% python3 -q
>>> import numpy as np
>>> from numpy import linalg as LA
>>> np.set_printoptions(precision=2, suppress=True, linewidth=120)
>>> def rd(a):
...     return np.round(a, 2) + 0
... 
>>> J = np.array([[-1, 1, 2, -1, 0, 1, 0],
...     [0, -1, 1, 2, -1, 0, 1],
...     [1, 0, -1, 1, 2, -1, 0],
...     [0, 1, 0, -1, 1, 2, -1],
...     [-1, 0, 1, 0, -1, 1, 2],
...     [2, -1, 0, 1, 0, -1, 1],
...     [1, 2, -1, 0, 1, 0, -1]])
>>> th = np.radians(36)
>>> R = np.eye(7)
>>> R[6, 6] = R[5, 5] = np.cos(th)
>>> R[6, 5], R[5, 6] = -np.sin(th), np.sin(th)
>>> print(rd(R))
[[ 1.    0.    0.    0.    0.    0.    0.  ]
 [ 0.    1.    0.    0.    0.    0.    0.  ]
 [ 0.    0.    1.    0.    0.    0.    0.  ]
 [ 0.    0.    0.    1.    0.    0.    0.  ]
 [ 0.    0.    0.    0.    1.    0.    0.  ]
 [ 0.    0.    0.    0.    0.    0.81  0.59]
 [ 0.    0.    0.    0.    0.   -0.59  0.81]]
>>> B = J @ R.T
>>> print(rd(LA.det(R)), rd(np.trace(R)))
1.0 6.62
>>> print(rd(LA.svd(J, compute_uv=False)), rd(LA.svd(B, compute_uv=False)))
[4.74 4.74 2.   1.34 1.34 1.33 1.33] [4.74 4.74 2.   1.34 1.34 1.33 1.33]
>>> print(rd(np.abs(B - J).max(axis=0)))
[0.   0.   0.   0.   0.   0.98 0.98]
>>> print(np.allclose(J @ J.T, B @ B.T))
True
>>> print(np.allclose(LA.norm(J, axis=1), LA.norm(B, axis=1)))
True
>>> print(rd(np.sort(LA.eigvals(R).real)))
[0.81 0.81 1.   1.   1.   1.   1.  ]
>>> print(np.flatnonzero(LA.matrix_power((R != 0) + (R.T != 0) + np.eye(7), 7)[5]))
[5 6]
>>> X = np.load("a.npy")
>>> print(X)
[[ 1.6  -0.3   4.9   1.  ]
 [ 1.3  -0.4   4.07 -0.5 ]
 [-0.7   1.3  -2.05 -1.  ]
 [ 0.5  -0.7   1.35 -0.7 ]
 [-0.1  -1.7  -0.31  0.2 ]
 [-1.5  -0.6  -4.47  0.1 ]
 [ 0.3   0.3   0.89 -0.3 ]
 [ 1.8   0.5   5.47 -2.3 ]
 [-1.3  -1.   -3.79  1.3 ]
 [ 1.4   0.5   4.13  0.9 ]
 [-1.   -1.2  -2.98  2.4 ]
 [-1.   -1.4  -2.89  0.8 ]
 [-0.3   0.   -0.85  1.2 ]
 [-1.1  -0.7  -3.41 -0.9 ]
 [-1.1  -1.   -3.28  1.7 ]
 [ 0.    0.1   0.   -1.7 ]
 [ 1.1   1.    3.38 -0.2 ]
 [-1.4  -1.6  -4.22  0.1 ]
 [ 0.   -0.4   0.08  0.7 ]
 [-0.5   1.   -1.55  0.5 ]
 [-0.7  -0.6  -2.17  0.6 ]
 [-1.8  -0.4  -5.44 -0.3 ]
 [-0.5   0.1  -1.48  0.6 ]
 [-1.    0.2  -2.9  -0.3 ]]
>>> # column 2 dominates
>>> x = np.array([2, 5, 0, 7])
>>> rhs = X @ x
>>> c, lr = np.zeros(4), 1 / LA.norm(X, 2) ** 2
>>> for i in range(50):
...     c -= lr * X.T @ (X @ c - rhs)
...     if i % 10 == 0: print(i, round(LA.norm(X @ c - rhs), 2))
... 
0 31.36
10 17.49
20 10.87
30 7.09
40 4.7
>>> print(rd(c))
[0.2  4.12 0.66 6.56]
>>> print(rd(LA.cond(X)))
141.98
>>> r0, r1 = X[5], X[14]
>>> print(rd(r0 @ r0))
22.6
>>> pr = (r0 @ r1) / (r0 @ r0) * r0
>>> print(rd(r1 - pr))
[ 0.03 -0.55  0.1   1.62]
>>> print(rd(np.outer(r0, r1)))
[[ 1.65  1.5   4.92 -2.55]
 [ 0.66  0.6   1.97 -1.02]
 [ 4.92  4.47 14.66 -7.6 ]
 [-0.11 -0.1  -0.33  0.17]]
>>> print(rd(pr))
[-1.13 -0.45 -3.38  0.08]
>>> W2 = X[[9, 10]].astype(float)
>>> for _ in range(4):
...     idx = LA.norm(X[:, None] - W2, axis=-1).argmin(axis=1)
...     W2 = np.array([X[idx == j].mean(axis=0) for j in range(2)])
... 
>>> print(idx)
[0 0 1 0 1 1 0 0 1 0 1 1 1 1 1 0 0 1 1 1 1 1 1 1]
>>> print(rd(W2[1] - W2[0]))
[-1.88 -0.63 -5.63  0.96]
>>> print(rd(W2))
[[ 1.    0.13  3.02 -0.48]
 [-0.88 -0.5  -2.61  0.48]]
>>> print(np.abs(W2[1] - W2[0]).argmax())
2
>>> print(rd(W2.mean(axis=0)))
[ 0.06 -0.19  0.21  0.  ]
>>> print(np.unravel_index(np.abs(W2).argmax(), W2.shape))
(np.int64(0), np.int64(2))
>>> print(rd(np.diff(W2, axis=0)))
[[-1.88 -0.63 -5.63  0.96]]
>>> W2[2]
Traceback (most recent call last):
  File "<python-input-42>", line 1, in <module>
    W2[2]
    ~~^^^
IndexError: index 2 is out of bounds for axis 0 with size 2
>>> print(rd(W2 - W2[0]))
[[ 0.    0.    0.    0.  ]
 [-1.88 -0.63 -5.63  0.96]]
>>> W2[:, 4]
Traceback (most recent call last):
  File "<python-input-44>", line 1, in <module>
    W2[:, 4]
    ~~^^^^^^
IndexError: index 4 is out of bounds for axis 1 with size 4
>>> print(rd(np.abs(W2).max()))
3.02
>>> print(rd(LA.svd(W2, compute_uv=False)))
[4.28 0.3 ]
>>> print(rd(LA.norm(X, 2) / LA.norm(X)))
0.94
>>> print(round(np.log10(LA.cond(X))))
2
>>> print(rd(np.abs(LA.svd(X)[2][-1])))
[0.95 0.   0.31 0.  ]
>>> print(np.argsort(-LA.norm(X, axis=0).round(6), kind="stable")[:3])
[2 0 3]
>>> print(LA.matrix_rank(X, rtol=0.1))
3
>>> data = np.array([[-2.1, 0.2, 0.7, 0.0, 0.3, 1.6, 0.9, 0.6, -1.6],
...     [1.2, -0.3, 0.0, -1.7, -0.2, -1.0, -0.4, -0.4, -0.7],
...     [-0.1, 0.3, 1.3, 0.4, -0.4, 0.1, -1.1, 0.0, 0.5],
...     [-0.4, 1.3, -1.7, 0.0, 1.8, 1.2, 0.4, 1.6, 1.1],
...     [-0.9, 0.8, 1.6, -1.5, 0.5, -0.9, 0.8, -0.5, -0.2],
...     [-0.4, 0.3, 2.1, -0.1, 0.8, -0.4, 1.2, 0.7, -0.3],
...     [-0.8, 0.5, -1.3, 0.5, 0.0, -1.2, -0.5, -0.3, 0.6],
...     [-0.1, -1.3, 0.5, -0.2, -0.4, 1.9, -0.1, 0.5, 0.4],
...     [-1.0, 0.3, 1.9, 0.0, 0.8, -0.1, 0.4, -1.5, 0.6],
...     [0.3, 0.8, 0.4, 0.5, -0.2, 0.9, 1.0, 0.2, -0.7]])
>>> rng = np.random.default_rng(604767)
>>> data[2] = data[5] + 0.1 * rng.normal(size=9)
>>> print(rd(data))
[[-2.1   0.2   0.7   0.    0.3   1.6   0.9   0.6  -1.6 ]
 [ 1.2  -0.3   0.   -1.7  -0.2  -1.   -0.4  -0.4  -0.7 ]
 [-0.43  0.23  2.01 -0.21  0.64 -0.32  1.14  0.8  -0.4 ]
 [-0.4   1.3  -1.7   0.    1.8   1.2   0.4   1.6   1.1 ]
 [-0.9   0.8   1.6  -1.5   0.5  -0.9   0.8  -0.5  -0.2 ]
 [-0.4   0.3   2.1  -0.1   0.8  -0.4   1.2   0.7  -0.3 ]
 [-0.8   0.5  -1.3   0.5   0.   -1.2  -0.5  -0.3   0.6 ]
 [-0.1  -1.3   0.5  -0.2  -0.4   1.9  -0.1   0.5   0.4 ]
 [-1.    0.3   1.9   0.    0.8  -0.1   0.4  -1.5   0.6 ]
 [ 0.3   0.8   0.4   0.5  -0.2   0.9   1.    0.2  -0.7 ]]
>>> x = np.array([2, 0, 0, 3, 0, 1, 2, 3, 0])
>>> rhs = data @ x
>>> print(rd(rhs))
[ 1.   -5.7   2.87  6.   -7.1   3.   -3.2   2.4  -5.8   5.6 ]
>>> rhs = rhs + 0.05 * rng.normal(size=10)
>>> print(rd(rhs))
[ 0.94 -5.72  2.86  5.95 -7.16  2.98 -3.25  2.43 -5.84  5.61]
>>> c, *_ = LA.lstsq(data, rhs)
>>> print(rd(c))
[ 2.03  0.18  0.14  3.03 -0.07  1.05  1.7   3.1  -0.01]
>>> print(rd(data.T @ (rhs - data @ c)))
[0. 0. 0. 0. 0. 0. 0. 0. 0.]
>>> F = np.load("data.npy")
>>> print(F)
[[ 1. -3.  0.]
 [-3.  0. -3.]
 [ 0. -3.  4.]]
>>> # symmetric, so the eigenvalues are real
>>> ev, evecs = LA.eigh(F)
>>> print(rd(evecs @ np.diag(ev) @ evecs.T))
[[ 1. -3.  0.]
 [-3.  0. -3.]
 [ 0. -3.  4.]]
>>> print(rd(np.abs(evecs[:, -1])))
[0.32 0.54 0.78]
>>> print(np.abs(evecs[:, -1]).round(6).argmax())
2
>>> print(rd(ev.sum()), np.trace(F))
5.0 5.0
>>> print(rd(LA.svd(F, compute_uv=False)))
[6.09 3.32 2.23]
>>> ev, evecs = LA.eig(F)
>>> print(np.prod(ev))
-45.0
>>> r0, r1 = F[1], F[0]
>>> print(r0 @ r1)
-3.0
>>> print(r0 @ r0)
18.0
>>> pr = (r0 @ r1) / (r0 @ r0) * r0
>>> print(LA.matrix_rank(np.outer(r0, r1)))
1
>>> print(rd(LA.norm(r0 + r1) ** 2 + LA.norm(r0 - r1) ** 2))
56.0
>>> print((r1 - pr) @ r0)
0.0
>>> O, R = LA.qr(F)
>>> print(rd(O @ R))
[[ 1. -3.  0.]
 [-3.  0. -3.]
 [ 0. -3.  4.]]
>>> print(rd(np.abs(np.diag(R))))
[3.16 4.14 3.44]
>>> print(np.trace(O @ O.T))
3.0
>>> print(rd(R))
[[-3.16  0.95 -2.85]
 [ 0.    4.14 -2.25]
 [ 0.    0.    3.44]]
>>> print(rd(O.T @ O))
[[1. 0. 0.]
 [0. 1. 0.]
 [0. 0. 1.]]
>>> ev, evecs = LA.eigh(F)
>>> x = np.array([7, -4, 3])
>>> print(x @ F @ x)
325.0
>>> print(rd(evecs * np.abs(ev) @ evecs.T))
[[ 2.94 -0.21  1.14]
 [-0.21  4.02 -1.35]
 [ 1.14 -1.35  4.68]]
>>> E = np.load("layer14.npy")
>>> print(E)
[[ -7  -2  -9   2]
 [ -8  -3 -10   1]
 [ -5   0  -7   4]
 [ -9  -4 -11   0]
 [ -7  -2  -9   2]
 [ -8  -3 -10   1]
 [ -9  -4 -11   0]
 [ -6  -1  -8   3]]
>>> Uu, sig, Vt = LA.svd(E)
>>> print(rd(sig))
[35.12  5.16  0.    0.  ]
>>> B = Uu[:, :2] @ np.diag(sig[:2]) @ Vt[:2]
>>> print(LA.matrix_rank(B))
2
>>> print(rd(LA.norm(E - B, 2)), rd(sig[2]))
0.0 0.0
>>> x = np.array([2, 0, -1, -2])
>>> print(LA.norm(E @ x) <= LA.norm(E, 2) * LA.norm(x) + 1e-9)
True
>>> print(E @ np.eye(4)[3])
[2. 1. 4. 0. 2. 1. 0. 3.]
>>> print(E @ np.ones(4))
[-16. -20.  -8. -24. -16. -20. -24. -12.]
>>> print(E @ x)
[ -9  -8 -11  -7  -9  -8  -7 -10]
>>> print((E @ x).argmax())
3
>>> print(E * x)
[[-14   0   9  -4]
 [-16   0  10  -2]
 [-10   0   7  -8]
 [-18   0  11   0]
 [-14   0   9  -4]
 [-16   0  10  -2]
 [-18   0  11   0]
 [-12   0   8  -6]]
>>> print((E * x).sum(axis=1))
[ -9  -8 -11  -7  -9  -8  -7 -10]
>>> x = np.array([4, -2, 0, -5])
>>> h1 = np.maximum(E @ x, 0)
>>> print(np.tanh(E @ x))
[-1. -1. -1. -1. -1. -1. -1. -1.]
>>> print(h1)
[0 0 0 0 0 0 0 0]
>>> print(np.maximum(E @ (3 * x), 0))
[0 0 0 0 0 0 0 0]
